$ ipython --no-banner

In [1]: import numpy as np

In [2]: np.set_printoptions(precision=2, suppress=True, linewidth=200, sign=" ")

In [3]: tidy = lambda a: np.round(a, 2) + 0

In [4]: m1 = np.load("out5.npy")

In [5]: m1
Out[5]: 
array([[ 4.,  0.,  3.,  0.],
       [ 0.,  4.,  0.,  3.],
       [ 3.,  0.,  4.,  0.],
       [ 0.,  3.,  0.,  4.]])

In [6]: # symmetric, so the eigenvalues are real

In [7]: x = np.ones(4)

In [8]: for _ in range(7):
   ...:     x = m1 @ x
   ...:     x /= np.linalg.norm(x)
   ...:     print(round(x @ m1 @ x, 2))
   ...: 
7.0
7.0
7.0
7.0
7.0
7.0
7.0

In [9]: x
Out[9]: array([ 0.5,  0.5,  0.5,  0.5])

In [10]: tidy(np.linalg.eigvalsh(m1)[-1])
Out[10]: np.float64(7.0)

In [11]: u = np.array([1, 0, 1, 1, -1])

In [12]: v = np.array([3, 5, 1, 0, 2])

In [13]: W0 = u[:, None] + v[None, :]

In [14]: print(W0)
[[ 4  6  2  1  3]
 [ 3  5  1  0  2]
 [ 4  6  2  1  3]
 [ 4  6  2  1  3]
 [ 2  4  0 -1  1]]

In [15]: # row 2 repeats row 0

In [16]: tidy(np.poly(W0))
Out[16]: array([  1., -13.,  12.,   0.,   0.,   0.])

In [17]: print(np.einsum("ii->", W0))
13

In [18]: print(tidy(np.linalg.eigvals(W0).sum().real))
13.0

In [19]: tidy(np.linalg.det(W0[::-1]))
Out[19]: np.float64(0.0)

In [20]: proj = np.triu(np.array([[7, 4, 7, 0, 5],
    ...:     [3, 5, 8, 5, 0],
    ...:     [0, 4, 4, 4, 0],
    ...:     [1, 1, 5, 2, 1],
    ...:     [6, 6, 1, 2, 2]]), 1) + np.eye(5)

In [21]: A2 = proj @ W0 @ np.linalg.inv(proj)

In [22]: proj @ W0 - W0 @ proj
Out[22]: 
array([[ 50.,  66., -58., -36.,  13.],
       [ 52.,  66., -35., -16.,  24.],
       [ 16.,   8., -68., -34.,  -9.],
       [  2., -12., -76., -39., -20.],
       [  0.,  -8., -46., -20.,  -9.]])

In [23]: np.linalg.matrix_rank(A2)
Out[23]: np.int64(2)

In [24]: data = np.loadtxt("mat.csv", delimiter=",")

In [25]: data
Out[25]: 
array([[  9.,   3.,  27., -24.],
       [  3.,   1.,   9.,  -8.],
       [ 27.,   9.,  81., -72.],
       [-24.,  -8., -72.,  64.]])

In [26]: tidy(np.abs(np.linalg.eigvals(data)).max())
Out[26]: np.float64(155.0)

In [27]: (data + data.T) / 2
Out[27]: 
array([[  9.,   3.,  27., -24.],
       [  3.,   1.,   9.,  -8.],
       [ 27.,   9.,  81., -72.],
       [-24.,  -8., -72.,  64.]])

In [28]: data @ data
Out[28]: 
array([[  1395.,    465.,   4185.,  -3720.],
       [   465.,    155.,   1395.,  -1240.],
       [  4185.,   1395.,  12555., -11160.],
       [ -3720.,  -1240., -11160.,   9920.]])

In [29]: tidy(np.linalg.det(data))
Out[29]: np.float64(0.0)

In [30]: np.linalg.matrix_rank(data, rtol=0.1)
Out[30]: np.int64(1)

In [31]: np.argsort(-np.linalg.norm(data, axis=0).round(6), kind="stable")[:3]
Out[31]: array([ 2,  3,  0])

In [32]: left, sigma, Vt = np.linalg.svd(data)

In [33]: evecs = Vt[:(sigma > 1e-8).sum()]

In [34]: rng = np.random.default_rng(327961)

In [35]: x = data[2] + -1 * data[0] + rng.integers(2) * np.eye(4)[0]

In [36]: x
Out[36]: array([ 18.,   6.,  54., -48.])

In [37]: np.allclose(evecs.T @ evecs @ x, x)
Out[37]: True

In [38]: tidy(evecs.T @ evecs)
Out[38]: 
array([[ 0.06,  0.02,  0.17, -0.15],
       [ 0.02,  0.01,  0.06, -0.05],
       [ 0.17,  0.06,  0.52, -0.46],
       [-0.15, -0.05, -0.46,  0.41]])

In [39]: O, _ = np.linalg.qr(np.array([[0.8, -0.6, 0.0],
    ...:     [-0.5, 0.5, -1.2],
    ...:     [-0.2, -0.7, 1.3],
    ...:     [0.3, -0.7, -0.8]]))

In [40]: M = O @ O.T

In [41]: tidy(M)
Out[41]: 
array([[ 0.63, -0.37, -0.19,  0.24],
       [-0.37,  0.63, -0.19,  0.24],
       [-0.19, -0.19,  0.9 ,  0.13],
       [ 0.24,  0.24,  0.13,  0.84]])

In [42]: # rows and columns are dependent

In [43]: w, evecs = np.linalg.eigh(M)

In [44]: tidy(np.linalg.eigvalsh(M + -2 * np.eye(4)))
Out[44]: array([-2., -1., -1., -1.])

In [45]: tidy(np.linalg.svd(M, compute_uv=False))
Out[45]: array([ 1.,  1.,  1.,  0.])

In [46]: tidy(w)
Out[46]: array([ 0.,  1.,  1.,  1.])

In [47]: tidy(evecs.T @ M @ evecs)
Out[47]: 
array([[ 0.,  0.,  0.,  0.],
       [ 0.,  1.,  0.,  0.],
       [ 0.,  0.,  1.,  0.],
       [ 0.,  0.,  0.,  1.]])

In [48]: tidy(evecs.T @ evecs)
Out[48]: 
array([[ 1.,  0.,  0.,  0.],
       [ 0.,  1.,  0.,  0.],
       [ 0.,  0.,  1.,  0.],
       [ 0.,  0.,  0.,  1.]])

In [49]: tidy(w.sum()), tidy(np.trace(M))
Out[49]: (np.float64(3.0), np.float64(3.0))

In [50]: print(tidy(evecs @ np.diag(w) @ evecs.T))
[[ 0.63 -0.37 -0.19  0.24]
 [-0.37  0.63 -0.19  0.24]
 [-0.19 -0.19  0.9   0.13]
 [ 0.24  0.24  0.13  0.84]]
